$ ipython --no-banner

In [1]: import numpy as np

In [2]: from numpy import linalg as LA

In [3]: np.set_printoptions(precision=3, suppress=True, linewidth=200, legacy="1.25")

In [4]: rd = lambda a: np.round(a, 3) + 0

In [5]: W0 = np.array([[-8, 3, 5, -4, 8],
   ...:     [3, 4, 4, 4, 4],
   ...:     [5, 4, -2, 5, -2],
   ...:     [-4, 4, 5, 0, 9],
   ...:     [8, 4, -2, 9, -2]])

In [6]: r0 = np.array([0, -2, 3, -2, -2])

In [7]: B = W0 + np.outer(r0, np.eye(5)[2])

In [8]: print(rd(LA.det(B) / LA.det(W0)), rd(1 + LA.solve(W0, r0)[2]))
0.013 0.013

In [9]: print(LA.matrix_rank(B - W0))
1

In [10]: X = np.load("layer19.npy")

In [11]: print(X)
[[-3.  1.  0.]
 [ 0. -3.  1.]
 [ 0.  0. -3.]]

In [12]: # triangular: eigenvalues sit on the diagonal

In [13]: x0 = np.array([-2, -1, -2])

In [14]: a = np.maximum(X @ x0, 0)

In [15]: print(np.flatnonzero(a > 1e-9))
[0 1 2]

In [16]: print(np.maximum(X @ (3 * x0), 0))
[15.  3. 18.]

In [17]: print(np.allclose(X, X.T))
False

In [18]: print((X - X.T) / 2)
[[ 0.   0.5  0. ]
 [-0.5  0.   0.5]
 [ 0.  -0.5  0. ]]

In [19]: print((X + X.T) / 2)
[[-3.   0.5  0. ]
 [ 0.5 -3.   0.5]
 [ 0.   0.5 -3. ]]

In [20]: print(rd(np.abs(LA.eigvals(X)).max()))
3.0

In [21]: print(X @ X)
[[ 9. -6.  1.]
 [ 0.  9. -6.]
 [ 0.  0.  9.]]

In [22]: print(rd(np.sort(np.abs(LA.eigvals(X)))))
[3. 3. 3.]

In [23]: print(rd(LA.matrix_power(X, 3)))
[[-27.  27.  -9.]
 [  0. -27.  27.]
 [  0.   0. -27.]]

In [24]: r0 = np.array([6, 3, 7])

In [25]: J = r0[np.abs(np.subtract.outer(np.arange(3), np.arange(3)))]

In [26]: print(J)
[[6 3 7]
 [3 6 3]
 [7 3 6]]

In [27]: # symmetric

In [28]: P = np.triu(np.array([[1, 3, -3], [3, 2, -1], [3, 2, 3]]), 1) + np.eye(3)

In [29]: B = P @ J @ LA.inv(P)

In [30]: print(LA.matrix_rank(B))
3

In [31]: print(P @ J - J @ P)
[[-12.  -9.  12.]
 [ -7. -12.   9.]
 [  0. -21.  24.]]

In [32]: print(B)
[[ -6.  30.  10.]
 [ -4.  15.   0.]
 [  7. -18.   9.]]

In [33]: ev, evecs = LA.eig(J)

In [34]: print(rd(ev))
[15. -1.  4.]

In [35]: print(rd(np.prod(ev)))
-60.0

In [36]: print(rd(np.sort(LA.eigvals(J.T))))
[-1.  4. 15.]

In [37]: print(rd(LA.eigvalsh(J).min()))
-1.0

In [38]: print(np.all(LA.eigvalsh(J) > 0))
False

In [39]: print([round(float(LA.det(J[:i, :i])), 2) + 0 for i in range(1, 4)])
[6.0, 27.0, -60.0]

In [40]: feats = np.load("sample10.npy")

In [41]: print(feats)
[[ 0 -3  3  0]
 [ 3  0 -2 -2]
 [-3  2  0 -4]
 [ 0  2  4  0]]

In [42]: # antisymmetric, zero diagonal

In [43]: print(feats.reshape(2, -1))
[[ 0 -3  3  0  3  0 -2 -2]
 [-3  2  0 -4  0  2  4  0]]

In [44]: T = feats.reshape(4, 2, -1)

In [45]: print(np.einsum("ihd,ihd->ih", T, T))
[[ 9  9]
 [ 9  8]
 [13 16]
 [ 4 16]]

In [46]: print(np.swapaxes(T, 1, 2)[1])
[[ 3 -2]
 [ 0 -2]]

In [47]: print(T.sum(axis=1))
[[ 3 -3]
 [ 1 -2]
 [-3 -2]
 [ 4  2]]

In [48]: print(np.einsum("ihd,jhd->hij", T, T).shape)
(2, 4, 4)

In [49]: print(T.transpose(1, 0, 2))
[[[ 0 -3]
  [ 3  0]
  [-3  2]
  [ 0  2]]

 [[ 3  0]
  [-2 -2]
  [ 0 -4]
  [ 4  0]]]

In [50]: rng = np.random.default_rng(6505)

In [51]: labels = rng.permutation(4)

In [52]: print(labels)
[3 1 0 2]

In [53]: B = feats[labels][:, labels]

In [54]: print(rd(np.sort(np.abs(LA.eigvals(B)))))
[3.191 3.191 5.641 5.641]

In [55]: print(np.diag(B))
[0 0 0 0]

In [56]: print(B)
[[ 0  2  0  4]
 [-2  0  3 -2]
 [ 0 -3  0  3]
 [-4  2 -3  0]]

In [57]: print(np.trace(B))
0

In [58]: Q, R = LA.qr(feats)

In [59]: print(rd(Q.T @ Q))
[[1. 0. 0. 0.]
 [0. 1. 0. 0.]
 [0. 0. 1. 0.]
 [0. 0. 0. 1.]]

In [60]: print(rd(R))
[[-4.243  1.414  1.414 -1.414]
 [ 0.    -3.873  0.775  1.549]
 [ 0.     0.    -5.138 -0.934]
 [ 0.     0.     0.     3.838]]

In [61]: print(Q.shape, R.shape)
(4, 4) (4, 4)

In [62]: print(rd(Q @ R))
[[ 0. -3.  3.  0.]
 [ 3.  0. -2. -2.]
 [-3.  2.  0. -4.]
 [ 0.  2.  4.  0.]]

In [63]: print(rd(Q))
[[ 0.     0.775 -0.467 -0.426]
 [-0.707 -0.258  0.156 -0.64 ]
 [ 0.707 -0.258  0.156 -0.64 ]
 [ 0.    -0.516 -0.856  0.   ]]

In [64]: theta = np.sort(rng.uniform(-2, 2, 14))

In [65]: M = np.c_[theta, theta ** 2, theta ** 3] @ np.array([[5, 1, 5], [-3, -1, 0], [5, 4, -5]])

In [66]: print(rd(M))
[[-33.894 -19.056  11.065]
 [-25.192 -13.44    5.925]
 [-12.341  -5.622  -0.248]
 [ -1.555  -0.387  -1.193]
 [ -0.691  -0.151  -0.622]
 [ -0.478  -0.101  -0.446]
 [ -0.473  -0.1    -0.442]
 [  2.564   0.851   1.907]
 [  6.331   3.479   0.462]
 [  7.972   4.771  -0.723]
 [ 15.583  11.038  -7.421]
 [ 17.885  12.968  -9.626]
 [ 29.022  22.382 -20.754]
 [ 32.786  25.574 -24.611]]

In [67]: r0 = np.array([0, 0, 4])

In [68]: print(np.polyval(r0, M[0]))
[4. 4. 4.]
